% python3 -q
>>> import numpy as np
>>> import numpy.linalg as la
>>> np.set_printoptions(suppress=True, linewidth=120)
>>> u = np.array([1, 3, 3, 0, 2, 1])
>>> data = np.array([np.roll(u, i) for i in range(6)])
>>> data
array([[1, 3, 3, 0, 2, 1],
       [1, 1, 3, 3, 0, 2],
       [2, 1, 1, 3, 3, 0],
       [0, 2, 1, 1, 3, 3],
       [3, 0, 2, 1, 1, 3],
       [3, 3, 0, 2, 1, 1]])
>>> Y = data / np.sqrt((data ** 2).mean(axis=1, keepdims=True))
>>> la.matrix_rank(data - data.mean(axis=1, keepdims=True))
np.int64(5)
>>> np.round(la.norm(Y, axis=1), 2)
array([2.45, 2.45, 2.45, 2.45, 2.45, 2.45])
>>> la.norm(data, axis=1).argmax()
np.int64(0)
>>> round(float(la.norm(data[5] - data[0])), 2)
4.24
>>> np.round(la.norm(data, 1), 2), round(la.norm(data, np.inf), 2)
(np.float64(10.0), np.float64(10.0))
>>> np.round(la.norm(data, axis=1), 2)
array([4.9, 4.9, 4.9, 4.9, 4.9, 4.9])
>>> data[5] @ data[0]
np.int64(15)
>>> th = np.radians(60)
>>> R = np.eye(6)
>>> R[3, 3] = R[0, 0] = np.cos(th)
>>> R[3, 0], R[0, 3] = -np.sin(th), np.sin(th)
>>> R.round(2)
array([[ 0.5 ,  0.  ,  0.  ,  0.87,  0.  ,  0.  ],
       [ 0.  ,  1.  ,  0.  ,  0.  ,  0.  ,  0.  ],
       [ 0.  ,  0.  ,  1.  ,  0.  ,  0.  ,  0.  ],
       [-0.87,  0.  ,  0.  ,  0.5 ,  0.  ,  0.  ],
       [ 0.  ,  0.  ,  0.  ,  0.  ,  1.  ,  0.  ],
       [ 0.  ,  0.  ,  0.  ,  0.  ,  0.  ,  1.  ]])
>>> Y = data @ R.T
>>> Y.round(2)
array([[ 0.5 ,  3.  ,  3.  , -0.87,  2.  ,  1.  ],
       [ 3.1 ,  1.  ,  3.  ,  0.63,  0.  ,  2.  ],
       [ 3.6 ,  1.  ,  1.  , -0.23,  3.  ,  0.  ],
       [ 0.87,  2.  ,  1.  ,  0.5 ,  3.  ,  3.  ],
       [ 2.37,  0.  ,  2.  , -2.1 ,  1.  ,  3.  ],
       [ 3.23,  3.  ,  0.  , -1.6 ,  1.  ,  1.  ]])
>>> np.allclose(la.norm(data, axis=1), la.norm(Y, axis=1))
True
>>> np.round(la.svd(data, compute_uv=False), 2), np.round(la.svd(Y, compute_uv=False), 2)
(array([10.  ,  3.61,  3.61,  2.65,  2.65,  2.  ]), array([10.  ,  3.61,  3.61,  2.65,  2.65,  2.  ]))
>>> round(float(la.det(R)), 2), np.trace(R)
(1.0, np.float64(5.0))
